% python3 -q
>>> import numpy as np
>>> np.set_printoptions(precision=3, suppress=True, linewidth=160, floatmode="fixed")
>>> m1 = np.load("m.npy")
>>> print(m1)
[[ 4  5  6]
 [ 7  8  9]
 [10 11 12]
 [13 14 15]]
>>> Uu, sig, VT = np.linalg.svd(m1)
>>> print(np.argmax(sig[:-1] / (sig[1:] + 1e-6)) + 1)
2
>>> print(sig.round(3) + 0)
[35.002  0.939  0.000]
>>> Y = Uu[:, :2] @ np.diag(sig[:2]) @ VT[:2]
>>> print(round(float(np.linalg.norm(m1 - Y, 2)), 3), round(float(sig[2]), 3))
0.0 0.0
>>> print(np.round(np.linalg.norm(m1 - Y) / np.linalg.norm(m1), 3))
0.0
>>> print(np.linalg.matrix_rank(Y))
2
>>> print(np.linalg.matrix_rank(m1, rtol=0.05))
1
>>> Uu, sig, VT = np.linalg.svd(m1)
>>> vecs = VT[:(sig > 1e-8).sum()]
>>> rng = np.random.default_rng(6478)
>>> vec = m1[2] + -2 * m1[1] + rng.integers(2) * np.eye(3)[0]
>>> print(vec)
[-4.000 -5.000 -6.000]
>>> print(np.allclose(vecs.T @ vecs @ vec, vec))
True
>>> print(np.linalg.matrix_rank(np.vstack([m1, vec])))
2
>>> print(np.diag(vecs.T @ vecs))
[0.833 0.333 0.833]
>>> print([round(float(x), 3) for x in np.linalg.svd(m1, compute_uv=False)[:3]])
[35.002, 0.939, 0.0]
>>> print(np.argsort(-np.linalg.norm(m1, axis=0).round(6), kind="stable")[:3])
[2 1 0]
>>> feats = np.load("a.npy")
>>> print(feats)
[[-0.736  0.346  0.146 -0.022  0.563]
 [-0.172 -0.357  0.884  0.089 -0.232]
 [-0.392 -0.067 -0.146 -0.778 -0.464]
 [ 0.515  0.464  0.409 -0.533  0.261]
 [ 0.098 -0.730 -0.089 -0.321  0.588]]
>>> vec = np.array([-3, 3, 1, 2, -1])
>>> print([p for p in range(1, 25) if np.allclose(np.linalg.matrix_power(feats, p), np.eye(5))])
[]
>>> print(5 - np.linalg.matrix_rank(feats - np.eye(5), tol=1e-8))
1
>>> blk = np.stack([feats, -2 * feats, feats[::-1]])
>>> print((blk @ feats.T).shape)
(3, 5, 5)
>>> print(np.linalg.norm(blk, axis=(1, 2)))
[2.236 4.472 2.236]
>>> print(blk.shape)
(3, 5, 5)
>>> print(np.linalg.det(blk))
[  1.000 -32.000   1.000]
>>> Y = np.array([[-1, -1, 0], [0, 3, -4]])
>>> C = np.kron(Y, m1)
>>> print(C.shape)
(8, 9)
>>> print(np.linalg.matrix_rank(C))
4
>>> idx = rng.permutation(5)
>>> Y = feats[:, idx] * rng.choice([-1, 1], 5)
>>> print(Y)
[[ 0.022  0.563  0.736  0.346 -0.146]
 [-0.089 -0.232  0.172 -0.357 -0.884]
 [ 0.778 -0.464  0.392 -0.067  0.146]
 [ 0.533  0.261 -0.515  0.464 -0.409]
 [ 0.321  0.588 -0.098 -0.730  0.089]]
>>> Uu, _, VT = np.linalg.svd(feats.T @ Y)
>>> print(idx)
[3 4 0 1 2]
>>> t = np.radians(72)
>>> Rm = np.eye(5)
>>> Rm[0, 0] = Rm[4, 4] = np.cos(t)
>>> Rm[0, 4], Rm[4, 0] = -np.sin(t), np.sin(t)
>>> print(Rm)
[[ 0.309  0.000  0.000  0.000 -0.951]
 [ 0.000  1.000  0.000  0.000  0.000]
 [ 0.000  0.000  1.000  0.000  0.000]
 [ 0.000  0.000  0.000  1.000  0.000]
 [ 0.951  0.000  0.000  0.000  0.309]]
>>> Y = feats @ Rm.T
>>> print(np.allclose(feats @ feats.T, Y @ Y.T))
True
>>> print(np.allclose(np.linalg.norm(feats, axis=1), np.linalg.norm(Y, axis=1)))
True
>>> print(Y)
[[-0.763  0.346  0.146 -0.022 -0.526]
 [ 0.167 -0.357  0.884  0.089 -0.235]
 [ 0.320 -0.067 -0.146 -0.778 -0.517]
 [-0.089  0.464  0.409 -0.533  0.571]
 [-0.529 -0.730 -0.089 -0.321  0.275]]
>>> print(round(np.linalg.det(Rm), 3), round(float(np.trace(Rm)), 3))
1.0 3.618
>>> E = np.load("test18.npy")
>>> print(E)
[[0.000 0.000 0.000 0.000 2.000]
 [0.000 0.000 0.000 3.000 2.000]
 [0.000 0.000 0.000 0.000 0.000]
 [0.000 3.000 0.000 0.000 0.000]
 [2.000 2.000 0.000 0.000 0.000]]
>>> print(np.flatnonzero(np.linalg.matrix_power((E != 0) + (E.T != 0) + np.eye(5), 5)[0]))
[0 1 3 4]
>>> print((np.linalg.matrix_power((E != 0) + (E.T != 0) + np.eye(5), 5) > 0).astype(int))
[[1 1 0 1 1]
 [1 1 0 1 1]
 [0 0 1 0 0]
 [1 1 0 1 1]
 [1 1 0 1 1]]
>>> print(E @ E)
[[ 4.000  4.000  0.000  0.000  0.000]
 [ 4.000 13.000  0.000  0.000  0.000]
 [ 0.000  0.000  0.000  0.000  0.000]
 [ 0.000  0.000  0.000  9.000  6.000]
 [ 0.000  0.000  0.000  6.000  8.000]]
>>> print(np.sort(np.linalg.eigvals(E).real))
[-3.811 -1.575  0.000  1.575  3.811]
>>> print((E != 0).astype(int))
[[0 0 0 0 1]
 [0 0 0 1 1]
 [0 0 0 0 0]
 [0 1 0 0 0]
 [1 1 0 0 0]]
>>> r = np.linalg.matrix_rank(E)
>>> print(r)
4
>>> N = np.linalg.svd(E)[2][r:].T
>>> print([int(np.linalg.matrix_rank(np.delete(E, i, axis=0))) for i in range(5)])
[3, 3, 4, 3, 3]
>>> print(np.allclose(E @ N, 0))
True
>>> print([int(np.linalg.matrix_rank(E[:, :j + 1])) for j in range(5)])
[1, 2, 2, 3, 4]
>>> print(np.linalg.matrix_rank(E.T @ E), np.linalg.matrix_rank(E @ E.T))
4 4
>>> proj = np.triu(np.array([[-8, 5, -9, 6, -1],
...     [-1, 8, -9, 3, -6],
...     [3, 7, 9, -4, 5],
...     [2, -4, 2, -3, 8],
...     [6, -3, -5, -3, -2]]), 1) + np.eye(5)
>>> Y = proj @ E @ np.linalg.inv(proj)
>>> print(Y)
[[    -2.000     26.000    216.000    813.000  -7418.000]
 [   -12.000     57.000    405.000   1524.000 -13885.000]
 [    10.000    -52.000   -378.000  -1416.000  12916.000]
 [    16.000    -61.000   -405.000  -1533.000  13939.000]
 [     2.000     -8.000    -54.000   -204.000   1856.000]]
>>> print(np.trace(Y), np.trace(E))
0.0 0.0
>>> gram = E.T @ E
>>> print(np.linalg.matrix_rank(gram))
4
>>> print(np.linalg.svd(E, compute_uv=False) ** 2)
[14.521 14.521  2.479  2.479  0.000]
>>> print(np.allclose(gram, gram.T))
True
>>> Uu, sig, VT = np.linalg.svd(E)
>>> print(np.argmax(sig[:-1] / (sig[1:] + 1e-6)) + 1)
4
>>> print(sig)
[3.811 3.811 1.575 1.575 0.000]
>>> Y = Uu[:, :4] @ np.diag(sig[:4]) @ VT[:4]
>>> print(round(float(np.linalg.norm(E - Y, 2)), 3), sig[4])
0.0 0.0
>>> arr = np.load("block8.npy")
>>> print(arr)
[[-1.000  0.000  0.000  0.000]
 [ 0.000 -1.000  0.000  0.000]
 [ 0.000  0.000 -1.000 -2.000]
 [ 0.000  0.000 -2.000 -1.000]]
>>> proj = np.triu(np.array([[2, 1, 0, 1], [2, 2, 0, -1], [-1, -1, 1, 2], [0, 0, 1, 0]]), 1) + np.eye(4)
>>> Y = proj @ arr @ np.linalg.inv(proj)
>>> print(np.poly(Y))
[ 1.000  4.000  2.000 -4.000 -3.000]
>>> print(np.linalg.matrix_rank(Y))
4
>>> w, vecs = np.linalg.eig(arr)
>>> print(np.round(arr @ vecs[:, 0] - w[0] * vecs[:, 0], 3) + 0)
[0.000 0.000 0.000 0.000]
>>> print(np.sort(np.linalg.eigvals(arr @ arr)))
[1.000 1.000 1.000 9.000]
>>> F = np.loadtxt("arr.csv", delimiter=",")
>>> print(F)
[[ 1.000 -2.000  4.000 -8.000]
 [ 1.000 -1.000  1.000 -1.000]
 [ 1.000  0.000  0.000  0.000]
 [ 1.000  1.000  1.000  1.000]]
>>> # row 0 is much longer than the rest
>>> print(np.round(np.linalg.eigvals(F).sum().real, 3))
1.0
>>> print(round(np.linalg.det(F.T), 3))
12.0
>>> vec = np.array([1, 3, -1, 0])
>>> y = F @ vec
>>> print(y)
[-9.000 -3.000  1.000  3.000]
>>> print(np.linalg.solve(F, y + F[:, 1]))
[ 1.000  4.000 -1.000  0.000]
>>> print(np.round(np.linalg.solve(F.T, F[2]), 3) + 0)
[0.000 0.000 1.000 0.000]
>>> print(np.round(np.linalg.solve(F, 3 * y), 3) + 0)
[ 3.000  9.000 -3.000  0.000]
>>> print(np.allclose(F, F.T))
False
>>> print(round(float(np.abs(np.linalg.eigvals(F)).max()), 3))
3.426
>>> print((F - F.T) / 2)
[[ 0.000 -1.500  1.500 -4.500]
 [ 1.500  0.000  0.500 -1.000]
 [-1.500 -0.500  0.000 -0.500]
 [ 4.500  1.000  0.500  0.000]]
>>> F.inv()
Traceback (most recent call last):
  File "<python-input-101>", line 1, in <module>
    F.inv()
    ^^^^^
AttributeError: 'numpy.ndarray' object has no attribute 'inv'
>>> print(np.linalg.matrix_power(F, 3))
[[-33.000   4.000 -42.000  34.000]
 [ -8.000  -6.000 -10.000  -6.000]
 [ -5.000  -8.000  -6.000 -14.000]
 [  0.000 -14.000   6.000 -38.000]]
>>> Q, _ = np.linalg.qr(np.array([[1.0, -0.3, -0.1, -0.6, 0.1],
...     [1.0, -0.3, 1.8, -0.7, 0.5],
...     [-0.3, -1.3, -0.3, -1.8, 0.3],
...     [-0.1, 0.1, 1.2, 0.0, 0.0],
...     [-0.3, -0.8, 1.2, 0.5, -0.5]]))
>>> vecs, _ = np.linalg.qr(np.array([[1.2, -0.8, 0.1, -1.4],
...     [1.3, 0.0, 0.4, -0.1],
...     [-0.3, -0.1, -0.2, 0.7],
...     [1.4, 0.7, -0.2, 0.3]]))
>>> sig = 5 * 0.7 ** np.arange(4)
>>> data = Q[:, :4] * sig @ vecs[:4]
>>> print(data)
[[ 1.764 -2.961  0.861  0.526]
 [ 2.587 -2.197  0.321 -1.352]
 [ 1.499  1.187 -1.650  1.980]
 [ 0.317  0.844 -0.286 -1.331]
 [-0.106  0.094 -2.620  0.025]]
>>> vec = np.array([3, 0, 4, 2])
>>> y = data @ vec
>>> print(np.round(np.linalg.lstsq(data, y)[0], 3) + 0)
[3.000 0.000 4.000 2.000]
>>> print(np.round(np.linalg.solve(data.T @ data, data.T @ y), 3) + 0)
[3.000 0.000 4.000 2.000]
>>> y = y + 0.02 * rng.normal(size=5)
>>> print(y)
[  9.772   6.323   1.846  -2.877 -10.732]
>>> coef, *_ = np.linalg.lstsq(data, y)
>>> print(np.round(data.T @ (y - data @ coef), 3) + 0)
[0.000 0.000 0.000 0.000]
>>> print(round(float(np.linalg.norm(y - data @ coef)), 3))
0.015
>>> print(coef.round())
[ 3.000 -0.000  4.000  2.000]
>>> print(coef)
[ 2.987 -0.007  3.994  2.002]
>>> Q = data.astype(float).copy()
>>> for j in range(4):
...     Q[:, j] -= Q[:, :j] @ (Q[:, :j].T @ Q[:, j])
...     Q[:, j] /= np.linalg.norm(Q[:, j])
... 
>>> print(np.round(Q.T @ data, 3) + 0)
[[ 3.488 -2.543  0.018 -0.008]
 [ 0.000  3.042 -1.858  0.862]
 [ 0.000  0.000  2.657 -0.500]
 [ 0.000  0.000  0.000  2.609]]
>>> mat = np.load("x.npy")
>>> print(mat)
[[ 1 -2 -1  2  2]
 [-1  2 -1 -1  0]
 [ 0 -2 -1  0  2]
 [ 1  0  2  1  1]]
>>> print(round(np.linalg.det(E[::-1]), 3))
0.0
>>> print(np.einsum("ii->", E))
0.0
>>> print(np.round(np.poly(E), 3) + 0)
[  1.000   0.000 -17.000   0.000  36.000   0.000]
>>> print(np.einsum("ij,ji->", E, E))
34.0
>>> print(np.kron(np.eye(2, dtype=int), E))
[[0.000 0.000 0.000 0.000 2.000 0.000 0.000 0.000 0.000 0.000]
 [0.000 0.000 0.000 3.000 2.000 0.000 0.000 0.000 0.000 0.000]
 [0.000 0.000 0.000 0.000 0.000 0.000 0.000 0.000 0.000 0.000]
 [0.000 3.000 0.000 0.000 0.000 0.000 0.000 0.000 0.000 0.000]
 [2.000 2.000 0.000 0.000 0.000 0.000 0.000 0.000 0.000 0.000]
 [0.000 0.000 0.000 0.000 0.000 0.000 0.000 0.000 0.000 2.000]
 [0.000 0.000 0.000 0.000 0.000 0.000 0.000 0.000 3.000 2.000]
 [0.000 0.000 0.000 0.000 0.000 0.000 0.000 0.000 0.000 0.000]
 [0.000 0.000 0.000 0.000 0.000 0.000 3.000 0.000 0.000 0.000]
 [0.000 0.000 0.000 0.000 0.000 2.000 2.000 0.000 0.000 0.000]]
